% ipython --no-banner

In [1]: import numpy as np

In [2]: np.set_printoptions(precision=2, suppress=True, linewidth=120, sign=" ")

In [3]: J = np.loadtxt("arr.csv", delimiter=",")

In [4]: J.round(2) + 0
Out[4]: 
array([[ 0.03,  0.05,  0.04,  0.05,  0.07,  0.05,  0.07,  0.01,  0.04,  0.06,  0.03],
       [ 0.05,  0.12,  0.08,  0.1 ,  0.15,  0.1 ,  0.15,  0.02,  0.08,  0.13,  0.07],
       [ 0.04,  0.08,  0.06,  0.07,  0.11,  0.07,  0.11,  0.02,  0.06,  0.1 ,  0.05],
       [ 0.05,  0.1 ,  0.07,  0.09,  0.13,  0.09,  0.13,  0.02,  0.07,  0.11,  0.06],
       [ 0.07,  0.15,  0.11,  0.13,  0.18,  0.13,  0.18,  0.03,  0.11,  0.17,  0.09],
       [ 0.05,  0.1 ,  0.07,  0.09,  0.13,  0.09,  0.13,  0.02,  0.07,  0.11,  0.06],
       [ 0.07,  0.15,  0.11,  0.13,  0.18,  0.13,  0.18,  0.03,  0.11,  0.17,  0.09],
       [ 0.01,  0.02,  0.02,  0.02,  0.03,  0.02,  0.03,  0.  ,  0.02,  0.03,  0.01],
       [ 0.04,  0.08,  0.06,  0.07,  0.11,  0.07,  0.11,  0.02,  0.06,  0.1 ,  0.05],
       [ 0.06,  0.13,  0.1 ,  0.11,  0.17,  0.11,  0.17,  0.03,  0.1 ,  0.15,  0.08],
       [ 0.03,  0.07,  0.05,  0.06,  0.09,  0.06,  0.09,  0.01,  0.05,  0.08,  0.04]])

In [5]: Uu, s, VT = np.linalg.svd(J)

In [6]: V = VT[:(s > 1e-8).sum()]

In [7]: rng = np.random.default_rng(575)

In [8]: x0 = J[9] + -3 * J[10] + rng.integers(2) * np.eye(11)[8]

In [9]: x0
Out[9]: array([-0.04, -0.08, -0.06, -0.07, -0.1 , -0.07, -0.1 , -0.02,  0.94, -0.09, -0.05])

In [10]: np.round(V.T @ V, 2) + 0
Out[10]: 
array([[ 0.03,  0.05,  0.04,  0.05,  0.07,  0.05,  0.07,  0.01,  0.04,  0.06,  0.03],
       [ 0.05,  0.12,  0.08,  0.1 ,  0.15,  0.1 ,  0.15,  0.02,  0.08,  0.13,  0.07],
       [ 0.04,  0.08,  0.06,  0.07,  0.11,  0.07,  0.11,  0.02,  0.06,  0.1 ,  0.05],
       [ 0.05,  0.1 ,  0.07,  0.09,  0.13,  0.09,  0.13,  0.02,  0.07,  0.11,  0.06],
       [ 0.07,  0.15,  0.11,  0.13,  0.18,  0.13,  0.18,  0.03,  0.11,  0.17,  0.09],
       [ 0.05,  0.1 ,  0.07,  0.09,  0.13,  0.09,  0.13,  0.02,  0.07,  0.11,  0.06],
       [ 0.07,  0.15,  0.11,  0.13,  0.18,  0.13,  0.18,  0.03,  0.11,  0.17,  0.09],
       [ 0.01,  0.02,  0.02,  0.02,  0.03,  0.02,  0.03,  0.  ,  0.02,  0.03,  0.01],
       [ 0.04,  0.08,  0.06,  0.07,  0.11,  0.07,  0.11,  0.02,  0.06,  0.1 ,  0.05],
       [ 0.06,  0.13,  0.1 ,  0.11,  0.17,  0.11,  0.17,  0.03,  0.1 ,  0.15,  0.08],
       [ 0.03,  0.07,  0.05,  0.06,  0.09,  0.06,  0.09,  0.01,  0.05,  0.08,  0.04]])

In [11]: np.allclose(V.T @ V @ x0, x0)
Out[11]: False

In [12]: round(float(np.linalg.norm(x0 - V.T @ V @ x0)), 2)
Out[12]: 0.97

In [13]: vals, V = np.linalg.eigh(J)

In [14]: x0 = np.array([-2, -1, -1, 0, -1, 0, 0, -2, 2, -2, -2])

In [15]: round(np.abs(J).sum(axis=1).max(), 2), round(np.abs(vals).max(), 2)
Out[15]: (np.float64(1.33), np.float64(1.0))

In [16]: np.round(np.linalg.eigvalsh(J[1:, 1:]), 2) + 0
Out[16]: array([ 0.  ,  0.  ,  0.  ,  0.  ,  0.  ,  0.  ,  0.  ,  0.  ,  0.  ,  0.97])

In [17]: print(round(float(x0 @ J @ x0 / (x0 @ x0)), 2), np.round(vals[0], 2), round(vals[-1], 2))
0.2 -0.0 1.0

In [18]: (np.sign(V[:, -1].round(6)) == np.sign(V[0, -1].round(6))).astype(int)
Out[18]: array([ 1,  1,  1,  1,  1,  1,  1,  1,  1,  1,  1])

In [19]: np.round(V * np.maximum(vals, 0) @ V.T, 2) + 0
Out[19]: 
array([[ 0.03,  0.05,  0.04,  0.05,  0.07,  0.05,  0.07,  0.01,  0.04,  0.06,  0.03],
       [ 0.05,  0.12,  0.08,  0.1 ,  0.15,  0.1 ,  0.15,  0.02,  0.08,  0.13,  0.07],
       [ 0.04,  0.08,  0.06,  0.07,  0.11,  0.07,  0.11,  0.02,  0.06,  0.1 ,  0.05],
       [ 0.05,  0.1 ,  0.07,  0.09,  0.13,  0.09,  0.13,  0.02,  0.07,  0.11,  0.06],
       [ 0.07,  0.15,  0.11,  0.13,  0.18,  0.13,  0.18,  0.03,  0.11,  0.17,  0.09],
       [ 0.05,  0.1 ,  0.07,  0.09,  0.13,  0.09,  0.13,  0.02,  0.07,  0.11,  0.06],
       [ 0.07,  0.15,  0.11,  0.13,  0.18,  0.13,  0.18,  0.03,  0.11,  0.17,  0.09],
       [ 0.01,  0.02,  0.02,  0.02,  0.03,  0.02,  0.03,  0.  ,  0.02,  0.03,  0.01],
       [ 0.04,  0.08,  0.06,  0.07,  0.11,  0.07,  0.11,  0.02,  0.06,  0.1 ,  0.05],
       [ 0.06,  0.13,  0.1 ,  0.11,  0.17,  0.11,  0.17,  0.03,  0.1 ,  0.15,  0.08],
       [ 0.03,  0.07,  0.05,  0.06,  0.09,  0.06,  0.09,  0.01,  0.05,  0.08,  0.04]])

In [20]: round(float(x0 @ J @ x0), 2)
Out[20]: 4.62

In [21]: labels = rng.permutation(11)

In [22]: labels
Out[22]: array([  3,   7,   5,   8,   6,   2,   9,  10,   4,   0,   1])

In [23]: B = J[labels][:, labels]

In [24]: np.allclose(B, J)
Out[24]: False

In [25]: round(float(np.linalg.det(B)), 2), round(np.linalg.det(J[labels]), 2)
Out[25]: (0.0, np.float64(0.0))

In [26]: np.round(np.sort(np.abs(np.linalg.eigvals(B))), 2) + 0
Out[26]: array([ 0.,  0.,  0.,  0.,  0.,  0.,  0.,  0.,  0.,  0.,  1.])

In [27]: np.trace(B)
Out[27]: np.float64(1.0)

In [28]: np.linalg.inv(J)
LinAlgError: Singular matrix


In [29]: np.linalg.lstsq(J[:-1].T, J[-1])[2]
Out[29]: np.int32(1)

In [30]: np.abs(np.diag(np.linalg.qr(J)[1])) > 1e-9
Out[30]: array([ True, False, False, False, False, False, False, False, False, False, False])

In [31]: np.allclose(J[:-1].T @ np.linalg.lstsq(J[:-1].T, J[-1])[0], J[-1])
Out[31]: True

In [32]: round(np.trace(np.linalg.pinv(J) @ J), 2)
Out[32]: np.float64(1.0)

In [33]: Uu, s, VT = np.linalg.svd(J)

In [34]: s.round(2) + 0
Out[34]: array([ 1.,  0.,  0.,  0.,  0.,  0.,  0.,  0.,  0.,  0.,  0.])

In [35]: B = Uu[:, :1] @ np.diag(s[:1]) @ VT[:1]

In [36]: round(np.abs(J - B).max(), 2)
Out[36]: np.float64(0.0)

In [37]: round(np.linalg.norm(J - B) / np.linalg.norm(J), 2)
Out[37]: np.float64(0.0)

In [38]: np.linalg.matrix_rank(J, rtol=0.05)
Out[38]: np.int64(1)

In [39]: round(np.linalg.norm(J - B, 2), 2), round(float(s[1]), 2)
Out[39]: (np.float64(0.0), 0.0)

In [40]: W0 = np.loadtxt("a.csv", delimiter=",")

In [41]: W0
Out[41]: 
array([[ 15.51,  18.61,  -8.38,   5.96, -23.52,   8.73,   0.77],
       [ 15.13,  18.89,  -8.13,   8.74, -24.18,   9.33,  -0.02],
       [ 10.18,   1.31,   8.95,  21.75,   6.65,   3.65,  12.16],
       [  9.8 ,  -0.79,  10.17,  18.89,   4.35,   3.58,  13.51],
       [ 13.17,  18.99,  -8.55,   7.51, -23.78,   9.98,   0.72],
       [  9.79,   0.44,  13.78,  21.53,   6.22,   1.18,  12.08],
       [ 10.97,  -0.15,  11.08,  21.96,   6.51,   4.42,  12.95],
       [  9.34,  -1.26,  10.34,  21.67,   5.4 ,   3.99,  13.64],
       [ 15.25,  18.94,  -7.98,   9.9 , -22.64,  10.25,   1.14],
       [ 14.6 ,  18.25,  -8.33,   7.79, -22.82,  10.03,   1.62],
       [ 10.17,  -0.37,  10.85,  22.06,   6.  ,   3.69,  12.17],
       [ 11.08,   0.2 ,  10.35,  19.56,   5.4 ,   2.93,  12.24],
       [  9.55,   1.22,  12.27,  20.05,   6.24,   3.63,  12.41],
       [ 12.33,   0.78,   9.97,  21.94,   5.36,   4.21,  12.46],
       [ 15.83,  19.27,  -8.16,   7.74, -22.88,  10.58,   0.81],
       [ 15.13,  19.11,  -7.93,   6.98, -24.29,  10.66,   2.7 ],
       [ 10.58,  -1.04,  13.08,  21.7 ,   6.57,   2.73,  13.03],
       [ 15.93,  17.19,  -8.16,   8.6 , -22.91,   9.7 ,  -0.09],
       [ 11.6 ,   0.85,  10.46,  20.76,   6.54,   4.83,  13.17],
       [ 15.57,  18.45,  -5.68,   7.39, -23.35,  10.4 ,   0.56],
       [ 10.31,  -1.17,  10.93,  20.28,   5.95,   3.16,  13.41],
       [  7.53,   0.99,  12.23,  22.79,   5.51,   2.71,  12.9 ],
       [ 13.82,  18.56,  -8.04,   7.95, -20.31,   9.64,   0.89],
       [  8.22,  -0.31,  10.44,  19.48,   5.78,   3.51,  12.16],
       [  9.98,  -0.67,  11.87,  20.16,   7.66,   1.62,  10.97]])

In [42]: Xc = (W0 - W0.mean(axis=0)) / W0.std(axis=0)

In [43]: np.argwhere(np.abs(Xc) > 2)
Out[43]: array([], shape=(0, 2), dtype=int64)

In [44]: c = np.linalg.lstsq(np.delete(Xc, 1, axis=1), Xc[:, 1])[0]

In [45]: round(float(1 - np.var(Xc[:, 1] - np.delete(Xc, 1, axis=1) @ c)), 2)
Out[45]: 0.99

In [46]: Xc = W0 - W0.mean(axis=0)

In [47]: V = np.linalg.svd(Xc)[2][:2]

In [48]: B = Xc - Xc @ V.T @ V

In [49]: B.std(axis=0)
Out[49]: array([ 0.8 ,  0.73,  0.71,  0.81,  0.61,  0.53,  0.76])

In [50]: np.linalg.norm(B, axis=1).round(6).argmax()
Out[50]: np.int64(21)

In [51]: print((Xc @ V.T).std(axis=0))
[ 21.56   1.18]
